In [1]: import numpy as np

In [2]: import numpy.linalg as la

In [3]: np.set_printoptions(precision=2, suppress=True, linewidth=140)

In [4]: def rd(a):
   ...:     return np.round(a, 2) + 0
   ...: 

In [5]: m1 = np.loadtxt("m.csv", delimiter=",")

In [6]: print(rd(m1))
[[ 0.73 -0.27  0.22  0.12 -0.27 -0.07  0.02 -0.07 -0.17 -0.27 -0.17 -0.22 -0.27]
 [-0.27  0.73  0.22  0.12 -0.27 -0.07  0.02 -0.07 -0.17 -0.27 -0.17 -0.22 -0.27]
 [ 0.22  0.22  0.82 -0.1   0.22  0.06 -0.02  0.06  0.14  0.22  0.14  0.18  0.22]
 [ 0.12  0.12 -0.1   0.94  0.12  0.03 -0.01  0.03  0.08  0.12  0.08  0.1   0.12]
 [-0.27 -0.27  0.22  0.12  0.73 -0.07  0.02 -0.07 -0.17 -0.27 -0.17 -0.22 -0.27]
 [-0.07 -0.07  0.06  0.03 -0.07  0.98  0.01 -0.02 -0.05 -0.07 -0.05 -0.06 -0.07]
 [ 0.02  0.02 -0.02 -0.01  0.02  0.01  1.    0.01  0.02  0.02  0.02  0.02  0.02]
 [-0.07 -0.07  0.06  0.03 -0.07 -0.02  0.01  0.98 -0.05 -0.07 -0.05 -0.06 -0.07]
 [-0.17 -0.17  0.14  0.08 -0.17 -0.05  0.02 -0.05  0.89 -0.17 -0.11 -0.14 -0.17]
 [-0.27 -0.27  0.22  0.12 -0.27 -0.07  0.02 -0.07 -0.17  0.73 -0.17 -0.22 -0.27]
 [-0.17 -0.17  0.14  0.08 -0.17 -0.05  0.02 -0.05 -0.11 -0.17  0.89 -0.14 -0.17]
 [-0.22 -0.22  0.18  0.1  -0.22 -0.06  0.02 -0.06 -0.14 -0.22 -0.14  0.82 -0.22]
 [-0.27 -0.27  0.22  0.12 -0.27 -0.07  0.02 -0.07 -0.17 -0.27 -0.17 -0.22  0.73]]

In [7]: # orthonormal columns

In [8]: def softmax(z):
   ...:     e = np.exp(z - z.max(axis=-1, keepdims=True))
   ...:     return e / e.sum(axis=-1, keepdims=True)
   ...: 

In [9]: print(rd(softmax(10 * m1[5])))
[0. 0. 0. 0. 0. 1. 0. 0. 0. 0. 0. 0. 0.]

In [10]: print(rd(softmax(m1).sum(axis=1)))
[1. 1. 1. 1. 1. 1. 1. 1. 1. 1. 1. 1. 1.]

In [11]: scores = m1 @ m1.T / np.sqrt(13)

In [12]: print(softmax(scores).round(6).argmax(axis=1))
[ 0  1  2  3  4  5  6  7  8  9 10 11 12]

In [13]: vals, evecs = la.eigh(m1)

In [14]: x0 = np.array([0, 2, 2, -2, -1, 1, 1, -2, 0, -2, -2, 0, -2])

In [15]: print(rd(x0 @ m1 @ x0 / (x0 @ x0)), rd(vals[0]), rd(vals[-1]))
0.75 -1.0 1.0

In [16]: x0 = np.array([9, 8, -1, -1, 1, -4, 1, -3, 1, 1, -9, 1, -3])

In [17]: y = m1 @ x0

In [18]: coef, lr = np.zeros(13), 1 / la.norm(m1, 2) ** 2

In [19]: for i in range(4):
    ...:     coef -= lr * m1.T @ (m1 @ coef - y)
    ...:     if i % 1 == 0: print(i, round(la.norm(m1 @ coef - y), 2))
    ...: 
0 0.0
1 0.0
2 0.0
3 0.0

In [20]: print(rd(coef))
[ 9.  8. -1. -1.  1. -4.  1. -3.  1.  1. -9.  1. -3.]

In [21]: print(rd(la.cond(m1)))
1.0

In [22]: f = np.array([4, -4, 1, -6, 3, 8, 4, -3, 3, -7, -7])

In [23]: W0 = np.array([np.roll(f, i) for i in range(11)])

In [24]: print(W0)
[[ 4 -4  1 -6  3  8  4 -3  3 -7 -7]
 [-7  4 -4  1 -6  3  8  4 -3  3 -7]
 [-7 -7  4 -4  1 -6  3  8  4 -3  3]
 [ 3 -7 -7  4 -4  1 -6  3  8  4 -3]
 [-3  3 -7 -7  4 -4  1 -6  3  8  4]
 [ 4 -3  3 -7 -7  4 -4  1 -6  3  8]
 [ 8  4 -3  3 -7 -7  4 -4  1 -6  3]
 [ 3  8  4 -3  3 -7 -7  4 -4  1 -6]
 [-6  3  8  4 -3  3 -7 -7  4 -4  1]
 [ 1 -6  3  8  4 -3  3 -7 -7  4 -4]
 [-4  1 -6  3  8  4 -3  3 -7 -7  4]]

In [25]: rng = np.random.default_rng(430872)

In [26]: lab = rng.permutation(11)

In [27]: print(lab)
[ 5  3 10  9  7  0  4  2  1  8  6]

In [28]: A2 = W0[lab][:, lab]

In [29]: print(np.diag(A2))
[4 4 4 4 4 4 4 4 4 4 4]

In [30]: print(np.trace(A2))
44

In [31]: A2 = la.inv(W0)

In [32]: print(rd(A2))
[[ 0.   -0.05 -0.04 -0.01 -0.03 -0.01  0.   -0.01 -0.05 -0.02 -0.03]
 [-0.03  0.   -0.05 -0.04 -0.01 -0.03 -0.01  0.   -0.01 -0.05 -0.02]
 [-0.02 -0.03  0.   -0.05 -0.04 -0.01 -0.03 -0.01  0.   -0.01 -0.05]
 [-0.05 -0.02 -0.03  0.   -0.05 -0.04 -0.01 -0.03 -0.01  0.   -0.01]
 [-0.01 -0.05 -0.02 -0.03  0.   -0.05 -0.04 -0.01 -0.03 -0.01  0.  ]
 [ 0.   -0.01 -0.05 -0.02 -0.03  0.   -0.05 -0.04 -0.01 -0.03 -0.01]
 [-0.01  0.   -0.01 -0.05 -0.02 -0.03  0.   -0.05 -0.04 -0.01 -0.03]
 [-0.03 -0.01  0.   -0.01 -0.05 -0.02 -0.03  0.   -0.05 -0.04 -0.01]
 [-0.01 -0.03 -0.01  0.   -0.01 -0.05 -0.02 -0.03  0.   -0.05 -0.04]
 [-0.04 -0.01 -0.03 -0.01  0.   -0.01 -0.05 -0.02 -0.03  0.   -0.05]
 [-0.05 -0.04 -0.01 -0.03 -0.01  0.   -0.01 -0.05 -0.02 -0.03  0.  ]]

In [33]: print(rd(la.cond(W0)))
4.92

In [34]: print(rd(la.det(W0) * la.det(A2)))
1.0

In [35]: print(rd(W0 @ A2))
[[1. 0. 0. 0. 0. 0. 0. 0. 0. 0. 0.]
 [0. 1. 0. 0. 0. 0. 0. 0. 0. 0. 0.]
 [0. 0. 1. 0. 0. 0. 0. 0. 0. 0. 0.]
 [0. 0. 0. 1. 0. 0. 0. 0. 0. 0. 0.]
 [0. 0. 0. 0. 1. 0. 0. 0. 0. 0. 0.]
 [0. 0. 0. 0. 0. 1. 0. 0. 0. 0. 0.]
 [0. 0. 0. 0. 0. 0. 1. 0. 0. 0. 0.]
 [0. 0. 0. 0. 0. 0. 0. 1. 0. 0. 0.]
 [0. 0. 0. 0. 0. 0. 0. 0. 1. 0. 0.]
 [0. 0. 0. 0. 0. 0. 0. 0. 0. 1. 0.]
 [0. 0. 0. 0. 0. 0. 0. 0. 0. 0. 1.]]

In [36]: print(rd(la.slogdet(W0)[0]))
-1.0

In [37]: print(rd(A2 @ (-1.0) ** np.arange(11)))
[-0.07  0.01 -0.04 -0.06  0.04 -0.04  0.02 -0.09  0.07 -0.15  0.06]

In [38]: lab = rng.permutation(11)

In [39]: A2 = W0[:, lab] * rng.choice([-1, 1], 11)

In [40]: print(A2)
[[ 3  3 -6  4  7  4 -4 -1 -3  7 -8]
 [-6 -4  1  8  7 -4  7  4  3 -3 -3]
 [ 1 -8 -4  3 -3  7  7 -4 -4  3  6]
 [-4 -3  4 -6  3  7 -3  7 -8 -4 -1]
 [ 4  6 -7  1 -4 -3  3  7 -3 -8  4]
 [-7 -1 -7 -4 -8  3 -4 -3  6 -3 -4]
 [-7  4  3  4 -3 -4 -8  3 -1  6  7]
 [ 3 -4 -3 -7  6 -8 -3 -4  4 -1  7]
 [-3  7  4 -7 -1 -3  6 -8 -4  4 -3]
 [ 4  7  8  3  4  6 -1 -3  7 -4  3]
 [ 8 -3  3 -3 -4 -1  4  6  7  7 -4]]

In [41]: U, _, Vt = la.svd(W0.T @ A2)

In [42]: print(rd(U @ Vt))
[[ 0.  0.  0.  0.  0.  0. -1.  0.  0.  0.  0.]
 [ 0.  0.  0.  0.  0. -1.  0.  0.  0.  0.  0.]
 [ 0.  0.  0.  0.  0.  0.  0. -1.  0.  0.  0.]
 [ 0.  0.  1.  0.  0.  0.  0.  0.  0.  0.  0.]
 [ 1.  0.  0.  0.  0.  0.  0.  0.  0.  0.  0.]
 [ 0.  0.  0.  0.  0.  0.  0.  0.  0.  0. -1.]
 [ 0.  0.  0.  1.  0.  0.  0.  0.  0.  0.  0.]
 [ 0. -1.  0.  0.  0.  0.  0.  0.  0.  0.  0.]
 [ 0.  0.  0.  0.  0.  0.  0.  0. -1.  0.  0.]
 [ 0.  0.  0.  0.  0.  0.  0.  0.  0. -1.  0.]
 [ 0.  0.  0.  0. -1.  0.  0.  0.  0.  0.  0.]]

In [43]: x0 = np.array([0, 0, 1, 1, 0, 0, 2, 0, 2, 2, 0])

In [44]: y = A2 @ x0

In [45]: coef, lr = np.zeros(11), 1 / la.norm(A2, 2) ** 2

In [46]: for i in range(6):
    ...:     coef -= lr * A2.T @ (A2 @ coef - y)
    ...:     if i % 1 == 0: print(i, round(la.norm(A2 @ coef - y), 2))
    ...: 
0 14.71
1 6.99
2 4.74
3 4.16
4 3.92
5 3.75

In [47]: print(rd(la.cond(A2)))
4.92

In [48]: print(rd(coef))
[ 0.29 -0.28  1.28  1.28 -0.28 -0.28  1.71 -0.28  1.72  1.72 -0.28]

In [49]: J = np.load("test0.npy")

In [50]: print(J)
[[-1.6 -0.6  0.2  0.7 -0.3  2.4  0.3  0.4]
 [-0.6 -0.1  2.7  0.6  0.5 -0.4 -0.7  0.3]
 [ 0.6 -1.6 -0.9  0.9  2.4  2.3  1.1  0.5]
 [ 1.8 -0.3  1.9 -0.5  1.1  0.3 -0.6  0. ]
 [-1.5 -0.3 -1.   1.4  0.6  0.7  0.  -0.8]
 [ 1.1 -0.6  1.5 -0.1 -0.2  0.5  0.6  0.7]
 [-0.3  1.1  1.1  0.9 -0.9 -0.8 -0.6 -0.3]
 [ 1.1 -1.1  0.5  0.7 -0.7 -0.3 -1.5 -0.8]
 [-1.6  0.  -1.4 -1.4  1.5  0.2  2.8  0.4]
 [ 0.1  0.6  1.4  0.   1.2  1.6  2.5  0.8]
 [ 0.   1.9 -0.7 -0.3 -1.9  0.8 -1.6  0.8]
 [-1.7 -0.7 -0.7  1.3  1.   1.4  0.4  0.8]
 [ 2.1 -0.4  1.2  0.4 -0.9  0.5  0.8 -1. ]
 [ 7.   0.   9.   2.  11.  -3.  17.  -8. ]
 [-0.4  0.4 -1.5 -1.2  1.2 -0.3 -0.3 -0.3]
 [ 0.1  2.1 -1.2 -0.6 -0.5  0.4 -0.8  1.1]
 [ 0.2  0.8 -1.1  0.7 -0.7 -2.4  2.4 -0.4]
 [-1.2  1.6  0.   1.6  1.   0.5  0.4  0.7]
 [ 0.1 -0.6 -0.4  1.4  0.2  0.   1.1  0.6]
 [ 0.4  1.9  0.  -0.8  1.7  0.6 -1.4  0.3]
 [ 1.3  1.1  0.2  1.8 -0.5  0.1 -0.6 -0.3]
 [ 1.7  0.   1.4 -1.2  0.3  2.1  0.3  0.8]
 [-0.6 -0.8  0.3  1.2  1.7  0.4  0.4  1.3]
 [-0.3 -1.1 -0.2  1.5 -0.5  1.7  0.  -1.1]
 [-1.   0.3  1.3  0.6  0.7  0.9 -0.9 -1.8]
 [ 0.7 -1.3  1.1 -2.4 -0.8 -0.3  1.4 -1.5]
 [-0.5 -0.6 -0.5 -0.2 -0.8 -0.6 -0.5  0.5]
 [-1.9  0.   1.3 -0.2  1.  -0.1  2.3 -0.3]
 [-1.6 -1.9 -0.3  1.4 -1.6  0.1  0.   0.4]
 [ 0.7  1.5 -0.1  0.   0.  -0.5  0.2 -0.4]
 [-0.2 -0.4  0.8  0.3  2.3 -0.7  0.6 -1.8]
 [ 0.4 -0.4  0.7  0.4 -0.7 -2.2 -1.8  1.1]
 [ 0.8 -1.1 -0.5  0.7 -0.5  0.1  0.5 -0.3]
 [ 0.4 -1.4 -0.7  1.9 -1.   0.   0.  -0.5]
 [ 0.5 -1.8  0.1 -2.  -1.2 -1.2  0.8  1. ]
 [-0.7  0.2 -0.6 -0.2  0.   1.  -2.4 -0.6]
 [ 1.9  0.8 -1.  -1.  -0.5  1.8 -0.5 -0.6]
 [-2.3 -1.5 -0.1 -1.1 -0.6  0.6  0.6 -0.1]
 [ 0.   0.   0.7 -0.2 -0.3 -1.   0.4  0.7]
 [ 0.7  0.3  0.9  0.3 -1.9  1.   0.7 -2.1]]

In [51]: # row 13 dominates

In [52]: f = np.array([-4, 3])

In [53]: print(rd(np.convolve(J[1], f)))
[  2.4  -1.4 -11.1   5.7  -0.2   3.1   1.6  -3.3   0.9]

In [54]: print(rd(np.polyval(f, J[1])))
[ 5.4  3.4 -7.8  0.6  1.   4.6  5.8  1.8]
